$ ipython --no-banner

In [1]: import numpy as np

In [2]: np.set_printoptions(precision=2, suppress=True, linewidth=120)

In [3]: rd = lambda a: np.round(a, 2) + 0

In [4]: X = np.loadtxt("arr.csv", delimiter=",")

In [5]: X
Out[5]: 
array([[ 3.02,  0.96,  1.98,  2.96,  1.  , -0.93, -1.05,  0.95, -0.99,  3.  , -2.99,  2.08],
       [ 3.02,  0.96,  2.03,  2.95,  1.  , -1.06, -1.07,  0.92, -0.97,  3.03, -2.96,  2.02],
       [ 2.97,  1.01,  2.04,  3.02,  0.98, -1.02, -1.08,  1.11, -1.04,  3.01, -2.92,  2.05],
       [ 3.09,  0.95,  2.07,  2.97,  1.04, -0.99, -0.99,  1.05, -0.95,  3.01, -2.98,  2.02],
       [ 3.07,  0.88,  1.94,  2.93,  0.9 , -1.02, -1.07,  1.03, -1.01,  3.01, -2.92,  2.01],
       [ 3.01,  0.92,  1.95,  2.99,  0.95, -0.99, -1.06,  1.01, -1.09,  3.  , -3.03,  1.95],
       [ 2.98,  0.94,  2.06,  2.98,  1.  , -1.  , -1.15,  0.97, -1.03,  2.96, -3.06,  2.04],
       [ 3.02,  1.08,  1.98,  3.02,  1.02, -1.  , -0.94,  1.  , -0.97,  3.01, -2.99,  2.02],
       [ 2.96,  0.98,  1.99,  2.99,  1.07, -0.94, -0.93,  1.03, -0.95,  2.99, -3.02,  1.99],
       [ 1.02, -2.03,  1.04,  1.07,  1.06, -2.03, -3.13,  1.01,  3.08,  0.96, -0.06, -2.94],
       [ 0.96, -2.05,  1.  ,  0.94,  0.89, -1.97, -2.98,  0.98,  2.97,  1.02, -0.01, -3.02],
       [ 1.06, -2.02,  1.04,  0.99,  0.98, -1.99, -2.99,  1.01,  3.09,  0.95, -0.1 , -3.03],
       [ 1.03, -2.  ,  1.11,  0.98,  0.97, -1.95, -3.03,  1.01,  3.05,  1.04,  0.02, -2.98],
       [ 1.04, -2.04,  0.97,  1.01,  0.96, -1.97, -3.04,  0.88,  3.05,  0.91,  0.03, -2.99],
       [ 1.  , -1.96,  1.03,  1.02,  0.94, -2.04, -3.02,  1.07,  3.05,  1.03, -0.09, -3.03],
       [ 1.  , -2.04,  0.93,  1.08,  1.05, -1.98, -3.04,  1.04,  3.01,  0.96,  0.03, -2.98],
       [ 1.07, -2.04,  1.14,  0.96,  0.94, -2.01, -2.99,  0.94,  2.98,  0.98, -0.05, -3.07],
       [ 1.06, -2.05,  0.93,  1.07,  0.91, -1.94, -2.96,  1.06,  3.02,  1.06,  0.  , -2.92],
       [-0.04,  1.96, -1.97, -2.99, -3.05, -0.98,  0.98,  3.05,  2.93, -1.02, -2.04, -1.01],
       [ 0.06,  2.01, -1.98, -3.14, -3.  , -1.1 ,  1.  ,  3.01,  2.91, -0.97, -1.96, -1.01],
       [-0.05,  2.04, -1.99, -3.02, -3.  , -1.06,  0.95,  2.97,  3.08, -1.06, -1.97, -1.12],
       [ 0.07,  1.95, -2.04, -3.05, -3.  , -0.98,  1.02,  2.98,  2.92, -0.93, -2.01, -1.04],
       [ 0.04,  2.06, -1.97, -2.96, -2.93, -1.  ,  0.96,  2.98,  2.95, -1.03, -2.07, -0.89],
       [ 0.01,  1.99, -2.1 , -3.06, -2.99, -0.93,  1.02,  2.9 ,  2.97, -1.03, -1.88, -0.99],
       [-0.02,  1.96, -1.97, -3.03, -2.99, -1.02,  0.93,  2.96,  2.93, -1.07, -2.01, -0.99],
       [ 0.03,  2.01, -2.06, -2.95, -2.97, -1.02,  0.93,  3.01,  3.03, -1.02, -1.98, -1.01],
       [ 0.03,  2.03, -1.99, -2.91, -3.07, -0.9 ,  0.95,  3.01,  3.05, -0.96, -2.01, -1.02]])

In [6]: G = np.cov(X, rowvar=False)

In [7]: print(np.argsort(-X.std(axis=0).round(6), kind="stable"))
[ 3 11  8  4  2  1  9  6  0 10  7  5]

In [8]: rd(np.linalg.eigvalsh(G)[::-1])
Out[8]: array([22.36, 11.79,  0.  ,  0.  ,  0.  ,  0.  ,  0.  ,  0.  ,  0.  ,  0.  ,  0.  ,  0.  ])

In [9]: rd(np.polyfit(X[:, 5], X[:, 4], 1))
Out[9]: array([-1.96, -2.94])

In [10]: print(rd(np.corrcoef(X[:, 5], X[:, 4])[0, 1]))
-0.49

In [11]: O, r_ = np.linalg.qr(X)

In [12]: print(rd(abs(r_[0, 0])), rd(np.linalg.norm(X[:, 0])))
9.56 9.56

In [13]: rd(O.T @ O)
Out[13]: 
array([[1., 0., 0., 0., 0., 0., 0., 0., 0., 0., 0., 0.],
       [0., 1., 0., 0., 0., 0., 0., 0., 0., 0., 0., 0.],
       [0., 0., 1., 0., 0., 0., 0., 0., 0., 0., 0., 0.],
       [0., 0., 0., 1., 0., 0., 0., 0., 0., 0., 0., 0.],
       [0., 0., 0., 0., 1., 0., 0., 0., 0., 0., 0., 0.],
       [0., 0., 0., 0., 0., 1., 0., 0., 0., 0., 0., 0.],
       [0., 0., 0., 0., 0., 0., 1., 0., 0., 0., 0., 0.],
       [0., 0., 0., 0., 0., 0., 0., 1., 0., 0., 0., 0.],
       [0., 0., 0., 0., 0., 0., 0., 0., 1., 0., 0., 0.],
       [0., 0., 0., 0., 0., 0., 0., 0., 0., 1., 0., 0.],
       [0., 0., 0., 0., 0., 0., 0., 0., 0., 0., 1., 0.],
       [0., 0., 0., 0., 0., 0., 0., 0., 0., 0., 0., 1.]])

In [14]: print(O.shape, r_.shape)
(27, 12) (12, 12)

In [15]: print(rd(np.abs(np.diag(r_))))
[9.56 8.99 3.88 0.6  0.28 0.45 0.22 0.3  0.41 0.19 0.27 0.19]

In [16]: E = np.load("out10.npy")

In [17]: E
Out[17]: 
array([[0, 0, 0, 1, 0, 0, 1, 0],
       [0, 0, 0, 1, 0, 0, 0, 0],
       [0, 0, 0, 0, 1, 1, 1, 0],
       [1, 1, 0, 0, 0, 0, 1, 0],
       [0, 0, 1, 0, 0, 0, 0, 1],
       [0, 0, 1, 0, 0, 0, 1, 1],
       [1, 0, 1, 1, 0, 1, 0, 0],
       [0, 0, 0, 0, 1, 1, 0, 0]])

In [18]: Uu, sv, VT = np.linalg.svd(E)

In [19]: evecs = VT[:(sv > 1e-8).sum()]

In [20]: rng = np.random.default_rng(181136)

In [21]: x0 = E[1] + 4 * E[4] + rng.integers(2) * np.eye(8)[6]

In [22]: x0
Out[22]: array([0., 0., 4., 1., 0., 0., 0., 4.])

In [23]: rd(np.diag(evecs.T @ evecs))
Out[23]: array([0.67, 0.67, 0.67, 1.  , 0.67, 0.67, 1.  , 0.67])

In [24]: np.allclose(evecs.T @ evecs @ x0, x0)
Out[24]: True

In [25]: np.linalg.matrix_rank(E, rtol=0.1)
Out[25]: np.int64(6)

In [26]: rd(np.linalg.norm(E, 2) / np.linalg.norm(E))
Out[26]: np.float64(0.63)

In [27]: print([round(float(x), 2) for x in np.linalg.svd(E, compute_uv=False)[:3]])
[2.81, 2.0, 1.73]

In [28]: W0 = -2 * np.eye(12) + np.eye(12, k=1)

In [29]: W0
Out[29]: 
array([[-2.,  1.,  0.,  0.,  0.,  0.,  0.,  0.,  0.,  0.,  0.,  0.],
       [ 0., -2.,  1.,  0.,  0.,  0.,  0.,  0.,  0.,  0.,  0.,  0.],
       [ 0.,  0., -2.,  1.,  0.,  0.,  0.,  0.,  0.,  0.,  0.,  0.],
       [ 0.,  0.,  0., -2.,  1.,  0.,  0.,  0.,  0.,  0.,  0.,  0.],
       [ 0.,  0.,  0.,  0., -2.,  1.,  0.,  0.,  0.,  0.,  0.,  0.],
       [ 0.,  0.,  0.,  0.,  0., -2.,  1.,  0.,  0.,  0.,  0.,  0.],
       [ 0.,  0.,  0.,  0.,  0.,  0., -2.,  1.,  0.,  0.,  0.,  0.],
       [ 0.,  0.,  0.,  0.,  0.,  0.,  0., -2.,  1.,  0.,  0.,  0.],
       [ 0.,  0.,  0.,  0.,  0.,  0.,  0.,  0., -2.,  1.,  0.,  0.],
       [ 0.,  0.,  0.,  0.,  0.,  0.,  0.,  0.,  0., -2.,  1.,  0.],
       [ 0.,  0.,  0.,  0.,  0.,  0.,  0.,  0.,  0.,  0., -2.,  1.],
       [ 0.,  0.,  0.,  0.,  0.,  0.,  0.,  0.,  0.,  0.,  0., -2.]])

In [30]: print(W0 @ W0)
[[ 4. -4.  1.  0.  0.  0.  0.  0.  0.  0.  0.  0.]
 [ 0.  4. -4.  1.  0.  0.  0.  0.  0.  0.  0.  0.]
 [ 0.  0.  4. -4.  1.  0.  0.  0.  0.  0.  0.  0.]
 [ 0.  0.  0.  4. -4.  1.  0.  0.  0.  0.  0.  0.]
 [ 0.  0.  0.  0.  4. -4.  1.  0.  0.  0.  0.  0.]
 [ 0.  0.  0.  0.  0.  4. -4.  1.  0.  0.  0.  0.]
 [ 0.  0.  0.  0.  0.  0.  4. -4.  1.  0.  0.  0.]
 [ 0.  0.  0.  0.  0.  0.  0.  4. -4.  1.  0.  0.]
 [ 0.  0.  0.  0.  0.  0.  0.  0.  4. -4.  1.  0.]
 [ 0.  0.  0.  0.  0.  0.  0.  0.  0.  4. -4.  1.]
 [ 0.  0.  0.  0.  0.  0.  0.  0.  0.  0.  4. -4.]
 [ 0.  0.  0.  0.  0.  0.  0.  0.  0.  0.  0.  4.]]

In [31]: rd(np.sort(np.linalg.eigvals(W0)))
Out[31]: array([-2., -2., -2., -2., -2., -2., -2., -2., -2., -2., -2., -2.])

In [32]: f, r1 = W0[6], W0[8]

In [33]: f @ r1
Out[33]: np.float64(0.0)

In [34]: f @ f
Out[34]: np.float64(5.0)

In [35]: pr = (f @ r1) / (f @ f) * f

In [36]: r1 - pr
Out[36]: array([ 0.,  0.,  0.,  0.,  0.,  0.,  0.,  0., -2.,  1.,  0.,  0.])

In [37]: def softmax(z):
    ...:     e = np.exp(z - z.max(axis=-1, keepdims=True))
    ...:     return e / e.sum(axis=-1, keepdims=True)
    ...: 

In [38]: rd(softmax(W0[1]))
Out[38]: array([0.08, 0.01, 0.21, 0.08, 0.08, 0.08, 0.08, 0.08, 0.08, 0.08, 0.08, 0.08])

In [39]: print(rd(softmax(W0[1] + 2)))
[0.08 0.01 0.21 0.08 0.08 0.08 0.08 0.08 0.08 0.08 0.08 0.08]

In [40]: scores = W0 @ W0.T / np.sqrt(12)

In [41]: rd(softmax(scores)[1] @ W0)
Out[41]: array([-0.08, -0.55,  0.22, -0.1 , -0.07, -0.07, -0.07, -0.07, -0.07, -0.07, -0.07, -0.07])

In [42]: rd(softmax(scores))
Out[42]: 
array([[0.29, 0.04, 0.07, 0.07, 0.07, 0.07, 0.07, 0.07, 0.07, 0.07, 0.07, 0.07],
       [0.04, 0.29, 0.04, 0.07, 0.07, 0.07, 0.07, 0.07, 0.07, 0.07, 0.07, 0.07],
       [0.07, 0.04, 0.29, 0.04, 0.07, 0.07, 0.07, 0.07, 0.07, 0.07, 0.07, 0.07],
       [0.07, 0.07, 0.04, 0.29, 0.04, 0.07, 0.07, 0.07, 0.07, 0.07, 0.07, 0.07],
       [0.07, 0.07, 0.07, 0.04, 0.29, 0.04, 0.07, 0.07, 0.07, 0.07, 0.07, 0.07],
       [0.07, 0.07, 0.07, 0.07, 0.04, 0.29, 0.04, 0.07, 0.07, 0.07, 0.07, 0.07],
       [0.07, 0.07, 0.07, 0.07, 0.07, 0.04, 0.29, 0.04, 0.07, 0.07, 0.07, 0.07],
       [0.07, 0.07, 0.07, 0.07, 0.07, 0.07, 0.04, 0.29, 0.04, 0.07, 0.07, 0.07],
       [0.07, 0.07, 0.07, 0.07, 0.07, 0.07, 0.07, 0.04, 0.29, 0.04, 0.07, 0.07],
       [0.07, 0.07, 0.07, 0.07, 0.07, 0.07, 0.07, 0.07, 0.04, 0.29, 0.04, 0.07],
       [0.07, 0.07, 0.07, 0.07, 0.07, 0.07, 0.07, 0.07, 0.07, 0.04, 0.29, 0.04],
       [0.07, 0.07, 0.07, 0.07, 0.07, 0.07, 0.07, 0.07, 0.07, 0.07, 0.04, 0.23]])

In [43]: out = np.linalg.inv(W0)

In [44]: W0 @ out
Out[44]: 
array([[1., 0., 0., 0., 0., 0., 0., 0., 0., 0., 0., 0.],
       [0., 1., 0., 0., 0., 0., 0., 0., 0., 0., 0., 0.],
       [0., 0., 1., 0., 0., 0., 0., 0., 0., 0., 0., 0.],
       [0., 0., 0., 1., 0., 0., 0., 0., 0., 0., 0., 0.],
       [0., 0., 0., 0., 1., 0., 0., 0., 0., 0., 0., 0.],
       [0., 0., 0., 0., 0., 1., 0., 0., 0., 0., 0., 0.],
       [0., 0., 0., 0., 0., 0., 1., 0., 0., 0., 0., 0.],
       [0., 0., 0., 0., 0., 0., 0., 1., 0., 0., 0., 0.],
       [0., 0., 0., 0., 0., 0., 0., 0., 1., 0., 0., 0.],
       [0., 0., 0., 0., 0., 0., 0., 0., 0., 1., 0., 0.],
       [0., 0., 0., 0., 0., 0., 0., 0., 0., 0., 1., 0.],
       [0., 0., 0., 0., 0., 0., 0., 0., 0., 0., 0., 1.]])

In [45]: np.allclose(out, W0.T)
Out[45]: False

In [46]: rd(np.linalg.slogdet(W0)[0])
Out[46]: np.float64(1.0)

In [47]: rd(np.linalg.cond(W0))
Out[47]: np.float64(2.84)

In [48]: print(rd(np.linalg.inv(out)))
[[-2.  1.  0.  0.  0.  0.  0.  0.  0.  0.  0.  0.]
 [ 0. -2.  1.  0.  0.  0.  0.  0.  0.  0.  0.  0.]
 [ 0.  0. -2.  1.  0.  0.  0.  0.  0.  0.  0.  0.]
 [ 0.  0.  0. -2.  1.  0.  0.  0.  0.  0.  0.  0.]
 [ 0.  0.  0.  0. -2.  1.  0.  0.  0.  0.  0.  0.]
 [ 0.  0.  0.  0.  0. -2.  1.  0.  0.  0.  0.  0.]
 [ 0.  0.  0.  0.  0.  0. -2.  1.  0.  0.  0.  0.]
 [ 0.  0.  0.  0.  0.  0.  0. -2.  1.  0.  0.  0.]
 [ 0.  0.  0.  0.  0.  0.  0.  0. -2.  1.  0.  0.]
 [ 0.  0.  0.  0.  0.  0.  0.  0.  0. -2.  1.  0.]
 [ 0.  0.  0.  0.  0.  0.  0.  0.  0.  0. -2.  1.]
 [ 0.  0.  0.  0.  0.  0.  0.  0.  0.  0.  0. -2.]]

In [49]: rd(np.linalg.det(W0) * out)
Out[49]: 
array([[-2048., -1024.,  -512.,  -256.,  -128.,   -64.,   -32.,   -16.,    -8.,    -4.,    -2.,    -1.],
       [    0., -2048., -1024.,  -512.,  -256.,  -128.,   -64.,   -32.,   -16.,    -8.,    -4.,    -2.],
       [    0.,     0., -2048., -1024.,  -512.,  -256.,  -128.,   -64.,   -32.,   -16.,    -8.,    -4.],
       [    0.,     0.,     0., -2048., -1024.,  -512.,  -256.,  -128.,   -64.,   -32.,   -16.,    -8.],
       [    0.,     0.,     0.,     0., -2048., -1024.,  -512.,  -256.,  -128.,   -64.,   -32.,   -16.],
       [    0.,     0.,     0.,     0.,     0., -2048., -1024.,  -512.,  -256.,  -128.,   -64.,   -32.],
       [    0.,     0.,     0.,     0.,     0.,     0., -2048., -1024.,  -512.,  -256.,  -128.,   -64.],
       [    0.,     0.,     0.,     0.,     0.,     0.,     0., -2048., -1024.,  -512.,  -256.,  -128.],
       [    0.,     0.,     0.,     0.,     0.,     0.,     0.,     0., -2048., -1024.,  -512.,  -256.],
       [    0.,     0.,     0.,     0.,     0.,     0.,     0.,     0.,     0., -2048., -1024.,  -512.],
       [    0.,     0.,     0.,     0.,     0.,     0.,     0.,     0.,     0.,     0., -2048., -1024.],
       [    0.,     0.,     0.,     0.,     0.,     0.,     0.,     0.,     0.,     0.,     0., -2048.]])

In [50]: rd(out)
Out[50]: 
array([[-0.5 , -0.25, -0.12, -0.06, -0.03, -0.02, -0.01,  0.  ,  0.  ,  0.  ,  0.  ,  0.  ],
       [ 0.  , -0.5 , -0.25, -0.12, -0.06, -0.03, -0.02, -0.01,  0.  ,  0.  ,  0.  ,  0.  ],
       [ 0.  ,  0.  , -0.5 , -0.25, -0.12, -0.06, -0.03, -0.02, -0.01,  0.  ,  0.  ,  0.  ],
       [ 0.  ,  0.  ,  0.  , -0.5 , -0.25, -0.12, -0.06, -0.03, -0.02, -0.01,  0.  ,  0.  ],
       [ 0.  ,  0.  ,  0.  ,  0.  , -0.5 , -0.25, -0.12, -0.06, -0.03, -0.02, -0.01,  0.  ],
       [ 0.  ,  0.  ,  0.  ,  0.  ,  0.  , -0.5 , -0.25, -0.12, -0.06, -0.03, -0.02, -0.01],
       [ 0.  ,  0.  ,  0.  ,  0.  ,  0.  ,  0.  , -0.5 , -0.25, -0.12, -0.06, -0.03, -0.02],
       [ 0.  ,  0.  ,  0.  ,  0.  ,  0.  ,  0.  ,  0.  , -0.5 , -0.25, -0.12, -0.06, -0.03],
       [ 0.  ,  0.  ,  0.  ,  0.  ,  0.  ,  0.  ,  0.  ,  0.  , -0.5 , -0.25, -0.12, -0.06],
       [ 0.  ,  0.  ,  0.  ,  0.  ,  0.  ,  0.  ,  0.  ,  0.  ,  0.  , -0.5 , -0.25, -0.12],
       [ 0.  ,  0.  ,  0.  ,  0.  ,  0.  ,  0.  ,  0.  ,  0.  ,  0.  ,  0.  , -0.5 , -0.25],
       [ 0.  ,  0.  ,  0.  ,  0.  ,  0.  ,  0.  ,  0.  ,  0.  ,  0.  ,  0.  ,  0.  , -0.5 ]])

In [51]: [int(np.linalg.matrix_rank(np.linalg.matrix_power(out, p))) for p in range(1, 13)]
Out[51]: [12, 12, 12, 12, 12, 12, 12, 12, 12, 12, 12, 12]

In [52]: rd(np.sort(np.linalg.eigvals(out)))
Out[52]: array([-0.5, -0.5, -0.5, -0.5, -0.5, -0.5, -0.5, -0.5, -0.5, -0.5, -0.5, -0.5])
